$ python -q
>>> import numpy as np
>>> from numpy import linalg as LA
>>> np.set_printoptions(precision=2, suppress=True, linewidth=120, legacy="1.25")
>>> O, _ = LA.qr(np.array([[-0.3, -1.7, -1.6],
...     [-0.5, -1.1, -0.9],
...     [-0.7, 1.2, 2.0],
...     [0.8, -0.8, -1.1]]))
>>> E = O @ O.T
>>> E
array([[ 0.62,  0.47, -0.02,  0.13],
       [ 0.47,  0.43,  0.02, -0.16],
       [-0.02,  0.02,  1.  ,  0.01],
       [ 0.13, -0.16,  0.01,  0.95]])
>>> # symmetric, so the eigenvalues are real
>>> U, sigma, Vh = LA.svd(E)
>>> np.argmax(sigma[:-1] / (sigma[1:] + 1e-6)) + 1
3
>>> sigma.round(2) + 0
array([1., 1., 1., 0.])
>>> B = U[:, :3] @ np.diag(sigma[:3]) @ Vh[:3]
>>> np.round(np.abs(E - B).max(), 2)
0.0
>>> vec = np.array([3, 2, 0, 0])
>>> E @ vec
array([ 2.8 ,  2.25, -0.01,  0.07])
>>> E @ E @ vec
array([ 2.8 ,  2.25, -0.01,  0.07])
>>> E @ LA.pinv(E) @ E
array([[ 0.62,  0.47, -0.02,  0.13],
       [ 0.47,  0.43,  0.02, -0.16],
       [-0.02,  0.02,  1.  ,  0.01],
       [ 0.13, -0.16,  0.01,  0.95]])
>>> ev, V = LA.eigh(E)
>>> np.round(LA.eigvalsh(E @ E), 2) + 0
array([0., 1., 1., 1.])
>>> np.round(LA.svd(E, compute_uv=False), 2) + 0
array([1., 1., 1., 0.])
>>> LA.eigvalsh(E + 2 * np.eye(4))
array([2., 3., 3., 3.])
>>> X = np.array([[0.59, 5.35, 5.8, 1.36, -4.87],
...     [-4.92, 1.15, -5.41, 2.36, -4.39],
...     [7.29, 2.45, -2.8, -2.36, -2.51]])
>>> vec = np.array([-1, -1, -3, 3, -3])
>>> np.einsum("ij,j->i", X, vec)
array([-4.65, 40.25, -0.89])
>>> X @ (2 * vec)
array([-9.3 , 80.5 , -1.78])
>>> X @ np.eye(5)[3]
array([ 1.36,  2.36, -2.36])
>>> X @ vec
array([-4.65, 40.25, -0.89])
>>> LA.norm(X @ vec) <= LA.norm(X, 2) * LA.norm(vec) + 1e-9
True
>>> (X @ vec).argmax()
1
>>> r0 = np.array([4, 4, 4, 2])
>>> rng = np.random.default_rng(58)
>>> m1 = np.outer(rng.normal(size=25), r0) + 0.02 * rng.normal(size=(25, 4))
>>> m1
array([[-2.26, -2.31, -2.33, -1.14],
       [ 0.37,  0.38,  0.37,  0.18],
       [-8.43, -8.46, -8.46, -4.26],
       [-5.57, -5.62, -5.59, -2.76],
       [-3.02, -3.04, -3.  , -1.48],
       [-0.91, -0.91, -0.94, -0.45],
       [ 2.93,  2.97,  2.94,  1.49],
       [ 0.48,  0.45,  0.5 ,  0.2 ],
       [-1.69, -1.73, -1.69, -0.82],
       [-1.28, -1.25, -1.25, -0.65],
       [-0.86, -0.87, -0.87, -0.42],
       [-1.27, -1.25, -1.26, -0.64],
       [-3.18, -3.16, -3.17, -1.57],
       [-2.94, -2.9 , -2.93, -1.48],
       [-0.27, -0.25, -0.28, -0.12],
       [-1.15, -1.15, -1.12, -0.56],
       [-3.91, -3.94, -3.92, -1.99],
       [ 0.69,  0.67,  0.67,  0.34],
       [ 1.1 ,  1.11,  1.12,  0.58],
       [-2.45, -2.51, -2.51, -1.23],
       [-1.58, -1.58, -1.55, -0.8 ],
       [ 0.23,  0.3 ,  0.27,  0.12],
       [ 4.64,  4.66,  4.68,  2.33],
       [-5.72, -5.74, -5.72, -2.89],
       [-1.34, -1.39, -1.42, -0.68]])
>>> B = m1 / np.sqrt((m1 ** 2).mean(axis=1, keepdims=True))
>>> LA.norm(B, axis=1)
array([2., 2., 2., 2., 2., 2., 2., 2., 2., 2., 2., 2., 2., 2., 2., 2., 2., 2., 2., 2., 2., 2., 2., 2., 2.])
>>> LA.matrix_rank(m1 - m1.mean(axis=1, keepdims=True))
3
>>> Xc = m1 - m1.mean(axis=0)
>>> U, sigma, Vh = LA.svd(Xc, full_matrices=False)
>>> np.abs(U[:, 0]).argmax()
2
>>> np.round((sigma ** 2).sum() ** 2 / (sigma ** 4).sum(), 2)
1.0
>>> np.searchsorted(np.cumsum(sigma ** 2) / (sigma ** 2).sum(), 0.9) + 1
1
>>> np.abs(Vh[-1])
array([0.56, 0.19, 0.03, 0.8 ])
>>> Vh[0] * np.sign(Vh[0, np.abs(Vh[0]).argmax()])
array([0.55, 0.56, 0.56, 0.28])
>>> sigma
array([24.19,  0.12,  0.09,  0.09])
>>> np.abs(Vh[0]).argmax()
1
>>> r0, v = m1[13], m1[17]
>>> round(float(r0 @ r0), 2)
27.79
>>> round(r0 @ v, 2)
-6.42
>>> p = (r0 @ v) / (r0 @ r0) * r0
>>> np.outer(r0, v)
array([[-2.03, -1.96, -1.96, -1.  ],
       [-2.  , -1.93, -1.94, -0.99],
       [-2.02, -1.95, -1.96, -1.  ],
       [-1.02, -0.99, -0.99, -0.51]])
>>> np.round(LA.norm(r0 + v) ** 2 + LA.norm(r0 - v) ** 2, 2)
58.55
>>> Xc = (m1 - m1.mean(axis=0)) / m1.std(axis=0)
>>> np.argwhere(np.abs(Xc) > 2)
array([[ 2,  0],
       [ 2,  1],
       [ 2,  2],
       [ 2,  3],
       [22,  0],
       [22,  1],
       [22,  2],
       [22,  3]])
>>> Xc.std(axis=0)
array([1., 1., 1., 1.])
>>> beta = LA.lstsq(np.delete(Xc, 1, axis=1), Xc[:, 1])[0]
>>> np.abs(beta).argmax()
1
>>> beta
array([0.35, 0.61, 0.04])
>>> G = np.cov(m1, rowvar=False)
>>> np.corrcoef(m1.T)
array([[1., 1., 1., 1.],
       [1., 1., 1., 1.],
       [1., 1., 1., 1.],
       [1., 1., 1., 1.]])
>>> G.shape
(4, 4)
>>> np.argwhere(np.triu(np.abs(np.corrcoef(m1.T)) > 0.8, 1))
array([[0, 1],
       [0, 2],
       [0, 3],
       [1, 2],
       [1, 3],
       [2, 3]])
>>> np.round(np.polyfit(m1[:, 1], m1[:, 0], 1), 2) + 0
array([0.99, 0.  ])
>>> np.argsort(-m1.std(axis=0).round(6), kind="stable")
array([1, 2, 0, 3])
>>> np.median(m1, axis=0)
array([-1.28, -1.25, -1.26, -0.65])
>>> arr = np.load("w.npy")
>>> arr
array([[-3, -5,  0,  0],
       [ 5, -2,  0,  0],
       [ 0,  0, -3, -5],
       [ 0,  0,  5, -2]])
>>> # splits into 2 blocks
>>> O = arr.astype(float).copy()
>>> for j in range(4):
...     O[:, j] -= O[:, :j] @ (O[:, :j].T @ O[:, j])
...     O[:, j] /= LA.norm(O[:, j])
... 
>>> np.round(O.T @ O, 2) + 0
array([[1., 0., 0., 0.],
       [0., 1., 0., 0.],
       [0., 0., 1., 0.],
       [0., 0., 0., 1.]])
>>> O
array([[-0.51, -0.86,  0.  ,  0.  ],
       [ 0.86, -0.51,  0.  ,  0.  ],
       [ 0.  ,  0.  , -0.51, -0.86],
       [ 0.  ,  0.  ,  0.86, -0.51]])
>>> np.round(O.T @ arr, 2) + 0
array([[5.83, 0.86, 0.  , 0.  ],
       [0.  , 5.32, 0.  , 0.  ],
       [0.  , 0.  , 5.83, 0.86],
       [0.  , 0.  , 0.  , 5.32]])
>>> LA.eigvals(O)
array([-0.51+0.86j, -0.51-0.86j, -0.51+0.86j, -0.51-0.86j])
>>> round(float(np.einsum("ij,ji->", O, O)), 2)
-1.88
>>> np.poly(O)
array([1.  , 2.06, 3.06, 2.06, 1.  ])
>>> np.kron(np.eye(2, dtype=int), O)
array([[-0.51, -0.86,  0.  ,  0.  , -0.  , -0.  ,  0.  ,  0.  ],
       [ 0.86, -0.51,  0.  ,  0.  ,  0.  , -0.  ,  0.  ,  0.  ],
       [ 0.  ,  0.  , -0.51, -0.86,  0.  ,  0.  , -0.  , -0.  ],
       [ 0.  ,  0.  ,  0.86, -0.51,  0.  ,  0.  ,  0.  , -0.  ],
       [-0.  , -0.  ,  0.  ,  0.  , -0.51, -0.86,  0.  ,  0.  ],
       [ 0.  , -0.  ,  0.  ,  0.  ,  0.86, -0.51,  0.  ,  0.  ],
       [ 0.  ,  0.  , -0.  , -0.  ,  0.  ,  0.  , -0.51, -0.86],
       [ 0.  ,  0.  ,  0.  , -0.  ,  0.  ,  0.  ,  0.86, -0.51]])
>>> round(LA.eigvals(O).sum().real, 2)
-2.06
>>> round(float(LA.det(2 * O)), 2), np.round(LA.det(O), 2)
(16.0, 1.0)
>>> r0, v = X[0], X[1]
>>> np.round(r0 @ v, 2)
-3.54
>>> p = (r0 @ v) / (r0 @ r0) * r0
>>> p
array([-0.02, -0.21, -0.23, -0.05,  0.2 ])
>>> np.round((v - p) @ r0, 2)
-0.0
>>> t = np.radians(60)
>>> r_ = np.eye(4)
>>> r_[3, 3] = r_[0, 0] = np.cos(t)
>>> r_[3, 0], r_[0, 3] = -np.sin(t), np.sin(t)
>>> r_
array([[ 0.5 ,  0.  ,  0.  ,  0.87],
       [ 0.  ,  1.  ,  0.  ,  0.  ],
       [ 0.  ,  0.  ,  1.  ,  0.  ],
       [-0.87,  0.  ,  0.  ,  0.5 ]])
>>> B = arr @ r_.T
>>> B
array([[-1.5 , -5.  ,  0.  ,  2.6 ],
       [ 2.5 , -2.  ,  0.  , -4.33],
       [-4.33,  0.  , -3.  , -2.5 ],
       [-1.73,  0.  ,  5.  , -1.  ]])
>>> round(LA.det(r_), 2), np.trace(r_)
(1.0, 3.0)
